$ python3 -q
>>> import numpy as np
>>> import numpy.linalg as la
>>> np.set_printoptions(suppress=True, linewidth=100)
>>> M = np.load("w.npy")
>>> print(M)
[[-1.  1.  1.  1.  1.  1.]
 [ 1. -1.  1.  1.  1.  1.]
 [ 1.  1. -1.  1.  1.  1.]
 [ 1.  1.  1. -1.  1.  1.]
 [ 1.  1.  1.  1. -1.  1.]
 [ 1.  1.  1.  1.  1. -1.]]
>>> u, r1 = M[0], M[3]
>>> print(u @ r1)
2.0
>>> print(u @ u)
6.0
>>> pr = (u @ r1) / (u @ u) * u
>>> print(np.round(la.norm(u + r1) ** 2 + la.norm(u - r1) ** 2, 4))
24.0
>>> print(np.round((r1 - pr) @ u, 4))
0.0
>>> print(pr.round(4))
[-0.3333  0.3333  0.3333  0.3333  0.3333  0.3333]
>>> print([round(float(la.det(M[:i, :i])), 2) + 0 for i in range(1, 7)])
[-1.0, 0.0, 4.0, -16.0, 48.0, -128.0]
>>> vals, vecs = la.eigh(M)
>>> print(np.round(vecs.T @ M @ vecs, 4) + 0)
[[-2.  0.  0.  0.  0.  0.]
 [ 0. -2.  0.  0.  0.  0.]
 [ 0.  0. -2.  0.  0.  0.]
 [ 0.  0.  0. -2.  0.  0.]
 [ 0.  0.  0.  0. -2.  0.]
 [ 0.  0.  0.  0.  0.  4.]]
>>> print(np.round(la.eigvalsh(M @ M), 4))
[ 4.  4.  4.  4.  4. 16.]
>>> print(np.round(la.svd(M, compute_uv=False), 4))
[4. 2. 2. 2. 2. 2.]
>>> print(np.unique(vals.round(6) + 0, return_counts=True)[1])
[5 1]
>>> print(np.allclose(M @ M.T, M.T @ M))
True
>>> print(M @ (-1.0) ** np.arange(6))
[-2.  2. -2.  2. -2.  2.]
>>> print(M @ np.ones(6))
[4. 4. 4. 4. 4. 4.]
